% python3 -q
>>> import numpy as np
>>> np.set_printoptions(precision=2, suppress=True, linewidth=160, floatmode="fixed")
>>> rng = np.random.default_rng(71)
>>> z = rng.integers(0, 2, 5)
>>> X = np.triu((z[:, None] == z) & (rng.random((5, 5)) < 0.8), 1).astype(int)
>>> X += X.T
>>> X
array([[0, 0, 0, 1, 1],
       [0, 0, 0, 0, 0],
       [0, 0, 0, 0, 0],
       [1, 0, 0, 0, 1],
       [1, 0, 0, 1, 0]])
>>> M2 = X + rng.integers(-2, 3, (5, 3)) @ rng.integers(-2, 3, (3, 5))
>>> M2
array([[ 6,  3,  0, -1,  2],
       [ 5,  4, -1,  0,  3],
       [-3,  6, -5, -4,  5],
       [-1,  2, -2, -6,  1],
       [-3, -2,  0,  4,  0]])
>>> np.abs(M2 - X).sum(axis=1)
array([12, 13, 23, 12,  9])
>>> np.linalg.matrix_rank(M2 - X, tol=1e-8)
np.int64(3)
>>> M2 - X
array([[ 6,  3,  0, -2,  1],
       [ 5,  4, -1,  0,  3],
       [-3,  6, -5, -4,  5],
       [-2,  2, -2, -6,  0],
       [-4, -2,  0,  3,  0]])
>>> x = np.array([-6, 9, -8, -7, -7])
>>> h = np.maximum(M2 @ x, 0)
>>> M2.T @ h
array([-390,  780, -675, -870,  600])
>>> np.maximum(M2 @ x, 0) - np.maximum(-M2 @ x, 0)
array([-16,  -7, 105,  75, -28])
>>> np.tanh(M2 @ x)
array([-1.00, -1.00,  1.00,  1.00, -1.00])
>>> feats = np.loadtxt("m.csv", delimiter=",")
>>> feats
array([[ 0.00,  0.00,  0.00,  0.00,  0.00,  0.00,  0.00,  1.00, -2.00],
       [ 0.00,  0.00,  0.00,  0.00,  0.00,  0.00,  0.00,  1.00,  2.00],
       [ 0.00,  0.00,  0.00,  0.00,  0.00,  0.00,  0.00,  0.00,  0.00],
       [ 0.00,  0.00,  0.00,  0.00,  0.00,  0.00,  0.00, -1.00, -1.00],
       [ 0.00,  0.00,  0.00,  0.00,  0.00,  0.00,  0.00, -3.00,  0.00],
       [ 0.00,  0.00,  0.00,  0.00,  0.00,  0.00,  0.00, -2.00,  0.00],
       [ 0.00,  0.00,  0.00,  0.00,  0.00,  0.00,  0.00,  3.00,  2.00],
       [ 1.00,  1.00,  0.00, -1.00, -3.00, -2.00,  3.00,  0.00,  0.00],
       [-2.00,  2.00,  0.00, -1.00,  0.00,  0.00,  2.00,  0.00,  0.00]])
>>> (np.linalg.matrix_power((feats != 0) + (feats.T != 0) + np.eye(9), 9) > 0).astype(int)
array([[1, 1, 0, 1, 1, 1, 1, 1, 1],
       [1, 1, 0, 1, 1, 1, 1, 1, 1],
       [0, 0, 1, 0, 0, 0, 0, 0, 0],
       [1, 1, 0, 1, 1, 1, 1, 1, 1],
       [1, 1, 0, 1, 1, 1, 1, 1, 1],
       [1, 1, 0, 1, 1, 1, 1, 1, 1],
       [1, 1, 0, 1, 1, 1, 1, 1, 1],
       [1, 1, 0, 1, 1, 1, 1, 1, 1],
       [1, 1, 0, 1, 1, 1, 1, 1, 1]])
>>> (feats != 0).astype(int)
array([[0, 0, 0, 0, 0, 0, 0, 1, 1],
       [0, 0, 0, 0, 0, 0, 0, 1, 1],
       [0, 0, 0, 0, 0, 0, 0, 0, 0],
       [0, 0, 0, 0, 0, 0, 0, 1, 1],
       [0, 0, 0, 0, 0, 0, 0, 1, 0],
       [0, 0, 0, 0, 0, 0, 0, 1, 0],
       [0, 0, 0, 0, 0, 0, 0, 1, 1],
       [1, 1, 0, 1, 1, 1, 1, 0, 0],
       [1, 1, 0, 1, 0, 0, 1, 0, 0]])
>>> np.flatnonzero(np.linalg.matrix_power((feats != 0) + (feats.T != 0) + np.eye(9), 9)[7])
array([0, 1, 3, 4, 5, 6, 7, 8])
>>> feats @ feats
array([[ 5.00, -3.00,  0.00,  1.00, -3.00, -2.00, -1.00,  0.00,  0.00],
       [-3.00,  5.00,  0.00, -3.00, -3.00, -2.00,  7.00,  0.00,  0.00],
       [ 0.00,  0.00,  0.00,  0.00,  0.00,  0.00,  0.00,  0.00,  0.00],
       [ 1.00, -3.00,  0.00,  2.00,  3.00,  2.00, -5.00,  0.00,  0.00],
       [-3.00, -3.00,  0.00,  3.00,  9.00,  6.00, -9.00,  0.00,  0.00],
       [-2.00, -2.00,  0.00,  2.00,  6.00,  4.00, -6.00,  0.00,  0.00],
       [-1.00,  7.00,  0.00, -5.00, -9.00, -6.00, 13.00,  0.00,  0.00],
       [ 0.00,  0.00,  0.00,  0.00,  0.00,  0.00,  0.00, 25.00,  7.00],
       [ 0.00,  0.00,  0.00,  0.00,  0.00,  0.00,  0.00,  7.00, 13.00]])
